In [1]: import numpy as np

In [2]: import numpy.linalg as la

In [3]: np.set_printoptions(precision=2, suppress=True, linewidth=120)

In [4]: W0 = np.array([[1.0, 0.0, 1.0, -2.0, 0.0],
   ...:     [0.0, 1.0, 2.0, 0.0, 0.0],
   ...:     [-2.0, 2.0, 0.0, -2.0, 0.0],
   ...:     [1.0, 2.0, 2.0, -1.0, 0.0],
   ...:     [0.0, 0.0, 0.0, 0.0, 1.0]])

In [5]: # 2 blocks once reordered

In [6]: np.sort(la.eigvals(W0).real)
Out[6]: array([-1.33, -0.04, -0.04,  1.  ,  2.4 ])

In [7]: print(round(la.det(W0), 2))
-20.0

In [8]: np.flatnonzero(la.matrix_power((W0 != 0) + (W0.T != 0) + np.eye(5), 5)[4])
Out[8]: array([4])

In [9]: print((W0 - W0.T) / 2)
[[ 0.   0.   1.5 -1.5  0. ]
 [ 0.   0.   0.  -1.   0. ]
 [-1.5  0.   0.  -2.   0. ]
 [ 1.5  1.   2.   0.   0. ]
 [ 0.   0.   0.   0.   0. ]]

In [10]: np.round(np.abs(la.eigvals(W0)).max(), 2)
Out[10]: np.float64(2.5)

In [11]: print(la.matrix_power(W0, 2))
[[-3. -2. -3. -2.  0.]
 [-4.  5.  2. -4.  0.]
 [-4. -2. -2.  6.  0.]
 [-4.  4.  3. -5.  0.]
 [ 0.  0.  0.  0.  1.]]

In [12]: rng = np.random.default_rng(26254)

In [13]: idx = rng.permutation(5)

In [14]: idx
Out[14]: array([2, 1, 0, 3, 4])

In [15]: out = W0[idx][:, idx]

In [16]: out
Out[16]: 
array([[ 0.,  2., -2., -2.,  0.],
       [ 2.,  1.,  0.,  0.,  0.],
       [ 1.,  0.,  1., -2.,  0.],
       [ 2.,  2.,  1., -1.,  0.],
       [ 0.,  0.,  0.,  0.,  1.]])

In [17]: np.round(la.det(out), 2), round(float(la.det(W0[idx])), 2)
Out[17]: (np.float64(-20.0), 20.0)

In [18]: np.trace(out)
Out[18]: np.float64(2.0)

In [19]: vec = np.array([-1, 0, -1, -2, -1])

In [20]: rhs = W0 @ vec

In [21]: rhs
Out[21]: array([ 2., -2.,  6., -1., -1.])

In [22]: la.solve(W0, W0[:, 0])
Out[22]: array([ 1.,  0.,  0., -0.,  0.])

In [23]: np.round(la.solve(W0, rhs + W0[:, 4]), 2) + 0
Out[23]: array([-1.,  0., -1., -2.,  0.])

In [24]: la.solve(W0.T, W0[4])
Out[24]: array([-0.,  0., -0.,  0.,  1.])

In [25]: np.round(la.solve(W0, 2 * rhs), 2) + 0
Out[25]: array([-2.,  0., -2., -4., -2.])

In [26]: vec = np.array([3, 3, 0, 2, 3])

In [27]: h = np.maximum(W0 @ vec, 0)

In [28]: np.maximum(W0 @ vec, 0) - np.maximum(-W0 @ vec, 0)
Out[28]: array([-1.,  3., -4.,  7.,  3.])

In [29]: W0.T @ h
Out[29]: array([ 7., 17., 20., -7.,  3.])

In [30]: h
Out[30]: array([0., 3., 0., 7., 3.])

In [31]: W0 * (h > 1e-9)[:, None]
Out[31]: 
array([[ 0.,  0.,  0., -0.,  0.],
       [ 0.,  1.,  2.,  0.,  0.],
       [-0.,  0.,  0., -0.,  0.],
       [ 1.,  2.,  2., -1.,  0.],
       [ 0.,  0.,  0.,  0.,  1.]])

In [32]: K = np.load("m.npy")

In [33]: K
Out[33]: 
array([[ 2, -2, -2,  1],
       [-2,  2, -1, -1],
       [ 0,  0,  0,  0],
       [-2,  2,  0,  2],
       [ 0,  0,  0,  0],
       [-2,  2, -1, -1],
       [ 0,  0,  0,  0],
       [-2,  2,  0,  2],
       [-2,  2, -1, -1],
       [ 0,  0,  0,  0],
       [-2,  2, -1, -1],
       [ 0,  2,  0, -3],
       [ 0,  0,  0,  0],
       [-2,  2, -1, -1],
       [ 2,  0, -1,  1],
       [-2,  2, -1, -1],
       [ 2,  0, -1,  1],
       [ 2, -2, -2,  1],
       [ 0,  0,  0,  0],
       [ 0,  0,  0,  0],
       [-2,  2,  0,  2],
       [ 0,  0,  0,  0],
       [ 0,  0,  0,  0],
       [-2,  2,  0,  2],
       [ 0,  0,  0,  0]])

In [34]: Q, evecs = la.qr(K[:, :2])[0], la.qr(K[:, 2:])[0]

In [35]: sigma = la.svd(Q.T @ evecs, compute_uv=False)

In [36]: sigma
Out[36]: array([0.33, 0.08])

In [37]: print(round(la.norm(Q @ Q.T - evecs @ evecs.T, 2), 2))
1.0

In [38]: blk = np.stack([K, 3 * K, K[::-1]])

In [39]: la.matrix_rank(blk)
Out[39]: array([4, 4, 4])

In [40]: la.matrix_rank(blk.reshape(3, -1))
Out[40]: np.int64(2)

In [41]: la.norm(blk, axis=(1, 2))
Out[41]: array([12.61, 37.83, 12.61])

In [42]: (blk @ K.T).shape
Out[42]: (3, 25, 25)

In [43]: np.einsum("bij,cij->bc", blk, blk)
Out[43]: 
array([[ 159,  477,   -2],
       [ 477, 1431,   -6],
       [  -2,   -6,  159]])

In [44]: idx = rng.permutation(4)

In [45]: out = K[:, idx] * rng.choice([-1, 1], 4)

In [46]: out
Out[46]: 
array([[-1, -2, -2, -2],
       [ 1,  2, -1,  2],
       [ 0,  0,  0,  0],
       [-2,  2,  0,  2],
       [ 0,  0,  0,  0],
       [ 1,  2, -1,  2],
       [ 0,  0,  0,  0],
       [-2,  2,  0,  2],
       [ 1,  2, -1,  2],
       [ 0,  0,  0,  0],
       [ 1,  2, -1,  2],
       [ 3,  0,  0,  2],
       [ 0,  0,  0,  0],
       [ 1,  2, -1,  2],
       [-1, -2, -1,  0],
       [ 1,  2, -1,  2],
       [-1, -2, -1,  0],
       [-1, -2, -2, -2],
       [ 0,  0,  0,  0],
       [ 0,  0,  0,  0],
       [-2,  2,  0,  2],
       [ 0,  0,  0,  0],
       [ 0,  0,  0,  0],
       [-2,  2,  0,  2],
       [ 0,  0,  0,  0]])

In [47]: U, _, Vh = la.svd(K.T @ out)

In [48]: np.round(U @ Vh, 2) + 0
Out[48]: 
array([[ 0., -1.,  0.,  0.],
       [ 0.,  0.,  0.,  1.],
       [ 0.,  0.,  1.,  0.],
       [-1.,  0.,  0.,  0.]])

In [49]: np.round(la.lstsq(K, out)[0], 2) + 0
Out[49]: 
array([[ 0., -1.,  0.,  0.],
       [ 0.,  0.,  0.,  1.],
       [ 0.,  0.,  1.,  0.],
       [-1.,  0.,  0.,  0.]])

In [50]: gram = np.cov(K, rowvar=False)

In [51]: K.std(axis=0)
Out[51]: array([1.42, 1.25, 0.64, 1.18])

In [52]: print(np.polyfit(K[:, 1], K[:, 2], 1))
[ 0.12 -0.57]

In [53]: np.argwhere(np.triu(np.abs(np.corrcoef(K.T)) > 0.8, 1))
Out[53]: array([[0, 1]])

In [54]: round(np.corrcoef(K[:, 1], K[:, 2])[0, 1], 2)
Out[54]: np.float64(0.23)

In [55]: vec = np.array([3, -3, 2, 0])

In [56]: rhs = K @ vec

In [57]: rhs
Out[57]: 
array([  8, -14,   0, -12,   0, -14,   0, -12, -14,   0, -14,  -6,   0, -14,   4, -14,   4,   8,   0,   0, -12,   0,
         0, -12,   0])

In [58]: np.round(la.solve(K.T @ K, K.T @ rhs), 2) + 0
Out[58]: array([ 3., -3.,  2.,  0.])

In [59]: np.round(la.pinv(K) @ K, 2) + 0
Out[59]: 
array([[1., 0., 0., 0.],
       [0., 1., 0., 0.],
       [0., 0., 1., 0.],
       [0., 0., 0., 1.]])

In [60]: np.round(la.lstsq(K, rhs)[0], 2) + 0
Out[60]: array([ 3., -3.,  2.,  0.])

In [61]: rhs = rhs + 0.02 * rng.normal(size=25)

In [62]: rhs.round(2) + 0
Out[62]: 
array([  8.01, -13.98,  -0.04, -11.99,   0.  , -14.01,  -0.01, -12.01, -14.  ,   0.01, -14.  ,  -6.03,   0.03, -13.97,
         4.  , -14.03,   4.01,   7.99,   0.01,   0.  , -12.02,  -0.01,  -0.03, -12.03,   0.05])

In [63]: c, *_ = la.lstsq(K, rhs)

In [64]: [round(float(la.norm(la.solve(K.T @ K + lam * np.eye(4), K.T @ rhs))), 2) for lam in (0, 1, 10, 100)]
Out[64]: [4.69, 4.61, 4.08, 2.19]

In [65]: c.round()
Out[65]: array([ 3., -3.,  2., -0.])

In [66]: np.round(la.norm(rhs - K @ c), 2)
Out[66]: np.float64(0.1)

In [67]: c.round(2) + 0
Out[67]: array([ 3., -3.,  2.,  0.])

In [68]: m1 = np.load("test0.npy")

In [69]: m1
Out[69]: 
array([[ 1, -1],
       [ 1,  0],
       [ 1,  1],
       [ 1,  2],
       [ 1,  3],
       [ 1,  4]])

In [70]: P = m1 @ la.solve(m1.T @ m1, m1.T)

In [71]: np.round(la.eigvalsh(P), 2) + 0
Out[71]: array([0., 0., 0., 0., 1., 1.])

In [72]: np.trace(P)
Out[72]: np.float64(2.0)

In [73]: np.round((np.eye(6) - P) @ m1, 2) + 0
Out[73]: 
array([[0., 0.],
       [0., 0.],
       [0., 0.],
       [0., 0.],
       [0., 0.],
       [0., 0.]])

In [74]: np.diag(P)
Out[74]: array([0.52, 0.3 , 0.18, 0.18, 0.3 , 0.52])

In [75]: P
Out[75]: 
array([[ 0.52,  0.38,  0.24,  0.1 , -0.05, -0.19],
       [ 0.38,  0.3 ,  0.21,  0.12,  0.04, -0.05],
       [ 0.24,  0.21,  0.18,  0.15,  0.12,  0.1 ],
       [ 0.1 ,  0.12,  0.15,  0.18,  0.21,  0.24],
       [-0.05,  0.04,  0.12,  0.21,  0.3 ,  0.38],
       [-0.19, -0.05,  0.1 ,  0.24,  0.38,  0.52]])

In [76]: m1.reshape(-1, 2)
Out[76]: 
array([[ 1, -1],
       [ 1,  0],
       [ 1,  1],
       [ 1,  2],
       [ 1,  3],
       [ 1,  4]])

In [77]: print(m1.reshape(2, -1))
[[ 1 -1  1  0  1  1]
 [ 1  2  1  3  1  4]]

In [78]: blk = m1.reshape(6, 2, -1)

In [79]: np.swapaxes(blk, 1, 2)[4]
Out[79]: array([[1, 3]])

In [80]: print(blk.sum(axis=1))
[[0]
 [1]
 [2]
 [3]
 [4]
 [5]]

In [81]: blk.shape
Out[81]: (6, 2, 1)
